In [1]: import numpy as np

In [2]: import numpy.linalg as la

In [3]: np.set_printoptions(precision=1, suppress=True, linewidth=100, floatmode="fixed")

In [4]: K = np.load("out7.npy")

In [5]: K
Out[5]: 
array([[ 0,  0,  0],
       [-2,  1,  0],
       [ 2,  1, -2]])

In [6]: np.sort(la.eigvals(K))
Out[6]: array([-2.0,  0.0,  1.0])

In [7]: print(np.prod(np.diag(K)), round(float(la.det(K)), 1))
0 0.0

In [8]: gram = K.T @ K

In [9]: np.round(la.svd(K, compute_uv=False) ** 2, 1) + 0
Out[9]: array([10.6,  3.4,  0.0])

In [10]: np.diag(gram)
Out[10]: array([8, 2, 4])

In [11]: print(np.allclose(gram, gram.T))
True

In [12]: gram
Out[12]: 
array([[ 8,  0, -4],
       [ 0,  2, -2],
       [-4, -2,  4]])

In [13]: np.round(la.eigvalsh(gram)[::-1], 1) + 0
Out[13]: array([10.6,  3.4,  0.0])

In [14]: other = np.array([[-1, 1], [-2, 1]])

In [15]: C = np.kron(other, K)

In [16]: print(la.matrix_rank(C))
4

In [17]: C
Out[17]: 
array([[ 0,  0,  0,  0,  0,  0],
       [ 2, -1,  0, -2,  1,  0],
       [-2, -1,  2,  2,  1, -2],
       [ 0,  0,  0,  0,  0,  0],
       [ 4, -2,  0, -2,  1,  0],
       [-4, -2,  4,  2,  1, -2]])

In [18]: rank = la.matrix_rank(K)

In [19]: rank
Out[19]: np.int64(2)

In [20]: N = la.svd(K)[2][rank:].T

In [21]: [int(la.matrix_rank(K[:i])) for i in range(1, len(K) + 1)]
Out[21]: [0, 1, 2]

In [22]: print(la.matrix_rank(K.T @ K), la.matrix_rank(K @ K.T))
2 2

In [23]: m1 = np.load("dump.npy")

In [24]: m1
Out[24]: 
array([[0, 0, 1, 0, 0],
       [0, 0, 1, 0, 1],
       [1, 1, 0, 0, 1],
       [0, 0, 0, 0, 0],
       [0, 1, 1, 0, 0]])

In [25]: t = np.radians(30)

In [26]: r_ = np.eye(5)

In [27]: r_[4, 4] = r_[1, 1] = np.cos(t)

In [28]: r_[4, 1], r_[1, 4] = -np.sin(t), np.sin(t)

In [29]: r_
Out[29]: 
array([[ 1.0,  0.0,  0.0,  0.0,  0.0],
       [ 0.0,  0.9,  0.0,  0.0,  0.5],
       [ 0.0,  0.0,  1.0,  0.0,  0.0],
       [ 0.0,  0.0,  0.0,  1.0,  0.0],
       [ 0.0, -0.5,  0.0,  0.0,  0.9]])

In [30]: other = m1 @ r_.T

In [31]: la.svd(m1, compute_uv=False), la.svd(other, compute_uv=False)
Out[31]: (array([2.2, 1.5, 1.0, 0.3, 0.0]), array([2.2, 1.5, 1.0, 0.3, 0.0]))

In [32]: other
Out[32]: 
array([[ 0.0,  0.0,  1.0,  0.0,  0.0],
       [ 0.0,  0.5,  1.0,  0.0,  0.9],
       [ 1.0,  1.4,  0.0,  0.0,  0.4],
       [ 0.0,  0.0,  0.0,  0.0,  0.0],
       [ 0.0,  0.9,  1.0,  0.0, -0.5]])

In [33]: np.allclose(m1 @ m1.T, other @ other.T)
Out[33]: True

In [34]: np.abs(other - m1).max(axis=0)
Out[34]: array([0.0, 0.5, 0.0, 0.0, 0.6])

In [35]: round(la.det(r_), 1), round(float(np.trace(r_)), 1)
Out[35]: (np.float64(1.0), 4.7)

In [36]: U, s, vt = la.svd(m1)

In [37]: np.argmax(s[:-1] / (s[1:] + 1e-6)) + 1
Out[37]: np.int64(4)

In [38]: s
Out[38]: array([2.2, 1.5, 1.0, 0.3, 0.0])

In [39]: other = U[:, :4] @ np.diag(s[:4]) @ vt[:4]

In [40]: la.matrix_rank(other)
Out[40]: np.int64(4)

In [41]: other.round(1) + 0
Out[41]: 
array([[0.0, 0.0, 1.0, 0.0, 0.0],
       [0.0, 0.0, 1.0, 0.0, 1.0],
       [1.0, 1.0, 0.0, 0.0, 1.0],
       [0.0, 0.0, 0.0, 0.0, 0.0],
       [0.0, 1.0, 1.0, 0.0, 0.0]])

In [42]: np.round(np.abs(m1 - other).max(), 1)
Out[42]: np.float64(0.0)

In [43]: la.matrix_rank(m1, rtol=0.05)
Out[43]: np.int64(4)

In [44]: round(la.norm(m1 - other) / la.norm(m1), 1)
Out[44]: np.float64(0.0)

In [45]: U, s, vt = la.svd(m1, full_matrices=False)

In [46]: print(np.round(vt @ vt.T, 1) + 0)
[[1.0 0.0 0.0 0.0 0.0]
 [0.0 1.0 0.0 0.0 0.0]
 [0.0 0.0 1.0 0.0 0.0]
 [0.0 0.0 0.0 1.0 0.0]
 [0.0 0.0 0.0 0.0 1.0]]

In [47]: (s > 1e-8).sum()
Out[47]: np.int64(4)

In [48]: np.round(U.T @ m1 @ vt.T, 1) + 0
Out[48]: 
array([[2.2, 0.0, 0.0, 0.0, 0.0],
       [0.0, 1.5, 0.0, 0.0, 0.0],
       [0.0, 0.0, 1.0, 0.0, 0.0],
       [0.0, 0.0, 0.0, 0.3, 0.0],
       [0.0, 0.0, 0.0, 0.0, 0.0]])

In [49]: print(np.round(U.T @ U, 1) + 0)
[[1.0 0.0 0.0 0.0 0.0]
 [0.0 1.0 0.0 0.0 0.0]
 [0.0 0.0 1.0 0.0 0.0]
 [0.0 0.0 0.0 1.0 0.0]
 [0.0 0.0 0.0 0.0 1.0]]

In [50]: print(np.abs(U[:, 0]).round(6).argmax())
2

In [51]: A = np.array([[0, 2, -1, -3, 0],
    ...:     [-2, 0, 1, 1, 0],
    ...:     [1, -1, 0, 2, -2],
    ...:     [3, -1, -2, 0, 1],
    ...:     [0, 0, 2, -1, 0]])

In [52]: np.unique(A.round(6), axis=0).shape
Out[52]: (5, 5)

In [53]: round(float(np.trace(la.pinv(A) @ A)), 1)
Out[53]: 4.0

In [54]: np.abs(np.diag(la.qr(A)[1])) > 1e-9
Out[54]: array([ True,  True,  True,  True, False])

In [55]: U, s, vt = la.svd(A)

In [56]: np.argmax(s[:-1] / (s[1:] + 1e-6)) + 1
Out[56]: np.int64(4)

In [57]: other = U[:, :4] @ np.diag(s[:4]) @ vt[:4]

In [58]: la.matrix_rank(A, rtol=0.05)
Out[58]: np.int64(4)

In [59]: print(np.round(la.norm(A - other) / la.norm(A), 1))
0.0

In [60]: np.round(np.abs(A - other).max(), 1)
Out[60]: np.float64(0.0)

In [61]: X = np.loadtxt("data.csv", delimiter=",")

In [62]: X.round(1) + 0
Out[62]: 
array([[ 0.0,  0.0, -0.1, -0.1, -0.1],
       [ 0.0,  0.1,  0.1,  0.1,  0.2],
       [-0.1,  0.1,  0.2,  0.2,  0.3],
       [-0.1,  0.1,  0.2,  0.2,  0.3],
       [-0.1,  0.2,  0.3,  0.3,  0.5]])

In [63]: ev, V = la.eigh(X)

In [64]: np.abs(V[:, -1])
Out[64]: array([0.1, 0.3, 0.5, 0.5, 0.7])

In [65]: np.round(V.T @ X @ V, 1) + 0
Out[65]: 
array([[0.0, 0.0, 0.0, 0.0, 0.0],
       [0.0, 0.0, 0.0, 0.0, 0.0],
       [0.0, 0.0, 0.0, 0.0, 0.0],
       [0.0, 0.0, 0.0, 0.0, 0.0],
       [0.0, 0.0, 0.0, 0.0, 1.0]])

In [66]: np.round(la.eigvalsh(X @ X), 1) + 0
Out[66]: array([0.0, 0.0, 0.0, 0.0, 1.0])

In [67]: np.round(V.T @ V, 1) + 0
Out[67]: 
array([[1.0, 0.0, 0.0, 0.0, 0.0],
       [0.0, 1.0, 0.0, 0.0, 0.0],
       [0.0, 0.0, 1.0, 0.0, 0.0],
       [0.0, 0.0, 0.0, 1.0, 0.0],
       [0.0, 0.0, 0.0, 0.0, 1.0]])

In [68]: np.abs(V[:, -1]).round(6).argmax()
Out[68]: np.int64(4)

In [69]: ev, V = la.eigh(X)

In [70]: x = np.array([0, 1, 0, 2, 1])

In [71]: round(float(x @ X @ x), 1)
Out[71]: 3.7

In [72]: np.round(la.eigvalsh(X[1:, 1:]), 1) + 0
Out[72]: array([0.0, 0.0, 0.0, 1.0])

In [73]: (np.sign(V[:, -1].round(6)) == np.sign(V[0, -1].round(6))).astype(int)
Out[73]: array([1, 0, 0, 0, 0])

In [74]: round(float(x @ X @ x / (x @ x)), 1), np.round(ev[0], 1), ev[-1]
Out[74]: (0.6, np.float64(-0.0), np.float64(1.0))

In [75]: U, s, vt = la.svd(X)

In [76]: s.round(1) + 0
Out[76]: array([1.0, 0.0, 0.0, 0.0, 0.0])

In [77]: np.argmax(s[:-1] / (s[1:] + 1e-6)) + 1
Out[77]: np.int64(1)

In [78]: other = U[:, :1] @ np.diag(s[:1]) @ vt[:1]

In [79]: print(la.matrix_rank(other))
1

In [80]: round(np.abs(X - other).max(), 1)
Out[80]: np.float64(0.0)

In [81]: la.matrix_rank(X, rtol=0.05)
Out[81]: np.int64(1)

In [82]: M = np.array([[2.0, 0.0, 5.0], [10.0, 1.0, 14.0], [-10.0, 0.0, -13.0]])

In [83]: Q = M.astype(float).copy()

In [84]: for j in range(3):
    ...:     Q[:, j] -= Q[:, :j] @ (Q[:, :j].T @ Q[:, j])
    ...:     Q[:, j] /= la.norm(Q[:, j])
    ...: 

In [85]: np.round(Q.T @ Q, 1) + 0
Out[85]: 
array([[1.0, 0.0, 0.0],
       [0.0, 1.0, 0.0],
       [0.0, 0.0, 1.0]])

In [86]: Q.round(1) + 0
Out[86]: 
array([[ 0.1, -0.1,  1.0],
       [ 0.7,  0.7,  0.0],
       [-0.7,  0.7,  0.2]])

In [87]: feats = np.load("sample13.npy")

In [88]: feats
Out[88]: 
array([[0.2, 0.3, 0.2, 0.3, 0.1],
       [0.2, 0.3, 0.2, 0.1, 0.2],
       [0.2, 0.2, 0.4, 0.2, 0.0],
       [0.4, 0.1, 0.0, 0.5, 0.1],
       [0.2, 0.2, 0.2, 0.3, 0.3]])

In [89]: f = np.array([-2, 2])

In [90]: print(np.convolve(feats[1], f))
[-0.4 -0.1  0.1  0.2 -0.2  0.4]

In [91]: np.polyval(f, feats[1])
Out[91]: array([1.6, 1.5, 1.6, 1.8, 1.6])

In [92]: rng = np.random.default_rng(26525)

In [93]: z = rng.permutation(5)

In [94]: z
Out[94]: array([4, 3, 2, 1, 0])

In [95]: other = feats[z][:, z]

In [96]: np.diag(other)
Out[96]: array([0.3, 0.5, 0.4, 0.3, 0.2])

In [97]: np.round(la.det(other), 1), round(float(la.det(feats[z])), 1)
Out[97]: (np.float64(-0.0), -0.0)

In [98]: np.sort(np.abs(la.eigvals(other)))
Out[98]: array([0.1, 0.2, 0.2, 0.3, 1.0])

In [99]: x = np.array([2, 2, 2, 0, 2])

In [100]: rhs = feats @ x

In [101]: rhs
Out[101]: array([1.4, 1.8, 1.5, 1.1, 1.5])

In [102]: np.round(la.solve(feats, feats[:, 0]), 1) + 0
Out[102]: array([1.0, 0.0, 0.0, 0.0, 0.0])

In [103]: np.round(la.solve(feats.T, feats[4]), 1) + 0
Out[103]: array([0.0, 0.0, 0.0, 0.0, 1.0])

In [104]: np.round(la.solve(feats, 3 * rhs), 1) + 0
Out[104]: array([6.0, 6.0, 6.0, 0.0, 6.0])

In [105]: np.round(la.solve(feats, rhs), 1) + 0
Out[105]: array([2.0, 2.0, 2.0, 0.0, 2.0])

In [106]: W0 = np.load("run1.npy")

In [107]: W0
Out[107]: 
array([[0, 1, 1],
       [1, 0, 1],
       [1, 1, 0]])

In [108]: print(np.einsum("ij,ji->", W0, W0))
6

In [109]: np.round(np.poly(W0), 1) + 0
Out[109]: array([ 1.0,  0.0, -3.0, -2.0])

In [110]: print(np.round(la.eigvals(W0).sum().real, 1))
-0.0

In [111]: np.einsum("ii->", W0)
Out[111]: np.int64(0)

In [112]: np.kron(np.eye(2, dtype=int), W0)
Out[112]: 
array([[0, 1, 1, 0, 0, 0],
       [1, 0, 1, 0, 0, 0],
       [1, 1, 0, 0, 0, 0],
       [0, 0, 0, 0, 1, 1],
       [0, 0, 0, 1, 0, 1],
       [0, 0, 0, 1, 1, 0]])

In [113]: np.round(la.det(2 * W0), 1), np.round(la.det(W0), 1)
Out[113]: (np.float64(16.0), np.float64(2.0))

In [114]: other = W0 + rng.integers(-2, 3, (3, 1)) @ rng.integers(-2, 3, (1, 3))

In [115]: print(other)
[[-2  3  1]
 [-3  4  1]
 [-1  3  0]]

In [116]: la.matrix_rank(other - W0, tol=1e-8)
Out[116]: np.int64(1)

In [117]: other - W0
Out[117]: 
array([[-2,  2,  0],
       [-4,  4,  0],
       [-2,  2,  0]])

In [118]: Q = W0.astype(float).copy()

In [119]: for j in range(3):
     ...:     Q[:, j] -= Q[:, :j] @ (Q[:, :j].T @ Q[:, j])
     ...:     Q[:, j] /= la.norm(Q[:, j])
     ...: 

In [120]: print(np.round(Q.T @ Q, 1) + 0)
[[1.0 0.0 0.0]
 [0.0 1.0 0.0]
 [0.0 0.0 1.0]]

In [121]: U, s = la.svd(W0)
---------------------------------------------------------------------------
ValueError                                Traceback (most recent call last)
Cell In[121], line 1
----> 1 U, s = la.svd(W0)

ValueError: too many values to unpack (expected 2)

In [122]: U, s, vt = la.svd(W0, full_matrices=False)

In [123]: np.round(U.T @ W0 @ vt.T, 1) + 0
Out[123]: 
array([[2.0, 0.0, 0.0],
       [0.0, 1.0, 0.0],
       [0.0, 0.0, 1.0]])

In [124]: np.abs(vt[0])
Out[124]: array([0.6, 0.6, 0.6])

In [125]: np.allclose(U * s @ vt, W0)
Out[125]: True

In [126]: s / s[0]
Out[126]: array([1.0, 0.5, 0.5])
